$ python -q
>>> import numpy as np
>>> import numpy.linalg as la
>>> np.set_printoptions(suppress=True, linewidth=160)
>>> m1 = np.loadtxt("m.csv", delimiter=",")
>>> print(m1)
[[ 3.  1.  3.  0.  0.]
 [ 2.  1.  2.  0.  0.]
 [ 1.  0.  2.  0.  0.]
 [ 0.  0.  0.  1. -2.]
 [ 0.  0.  0.  1.  0.]]
>>> # splits into 2 blocks
>>> print((la.matrix_power((m1 != 0) + (m1.T != 0) + np.eye(5), 5) > 0).astype(int))
[[1 1 1 0 0]
 [1 1 1 0 0]
 [1 1 1 0 0]
 [0 0 0 1 1]
 [0 0 0 1 1]]
>>> print(m1 @ m1)
[[14.  4. 17.  0.  0.]
 [10.  3. 12.  0.  0.]
 [ 5.  1.  7.  0.  0.]
 [ 0.  0.  0. -1. -2.]
 [ 0.  0.  0.  1. -2.]]
>>> print(np.flatnonzero(la.matrix_power((m1 != 0) + (m1.T != 0) + np.eye(5), 5)[0]))
[0 1 2]
>>> print(round(float(la.det(m1)), 1))
2.0
>>> print(np.einsum("ij,ji->", m1, m1))
21.0
>>> print(np.round(la.eigvals(m1), 1))
[4.8+0.j  0.2+0.j  1. +0.j  0.5+1.3j 0.5-1.3j]
>>> A = np.load("case19.npy")
>>> print(A)
[[20.5 18.7 20.6 29.5]
 [20.8 18.8 19.7 31.8]
 [20.4 20.8 20.  33. ]
 [19.6 21.2 19.5 30.4]
 [19.1 19.4 18.4 28.5]
 [20.6 21.6 20.1 30.5]
 [20.1 19.2 21.4 29.7]
 [21.6 19.9 19.7 31.2]
 [19.  18.  19.7 29.5]
 [17.9 21.  18.6 29.6]
 [20.  21.  20.9 29.1]
 [19.8 19.9 20.  30.8]
 [20.4 18.5 19.1 29.8]
 [20.5 20.  19.6 29.1]
 [19.  20.5 20.5 30.2]
 [18.8 17.3 19.9 31.2]
 [17.6 20.7 19.7 29.6]
 [21.2 21.  19.1 29.7]
 [20.8 19.8 21.  29.2]
 [19.8 21.4 19.7 30.5]
 [20.8 19.7 19.5 30.7]
 [20.5 21.2 19.6 30. ]]
>>> x0 = np.array([2, 2, 2, 1])
>>> target = A @ x0
>>> print(np.round(la.pinv(A) @ A, 1) + 0)
[[1. 0. 0. 0.]
 [0. 1. 0. 0.]
 [0. 0. 1. 0.]
 [0. 0. 0. 1.]]
>>> rng = np.random.default_rng(231695)
>>> target = target + 0.1 * rng.normal(size=22)
>>> print(target.round(1))
[149.  150.4 155.4 151.  142.5 155.3 151.2 153.6 142.9 144.6 152.7 150.2 145.7 149.3 150.3 143.3 145.6 152.2 152.7 152.3 150.7 152.5]
>>> c, *_ = la.lstsq(A, target)
>>> print(c.round())
[2. 2. 2. 1.]
>>> print(round(la.norm(target - A @ c), 1))
0.5
>>> print(np.round(A.T @ (target - A @ c), 1) + 0)
[0. 0. 0. 0.]
>>> print(c.round(1))
[2. 2. 2. 1.]
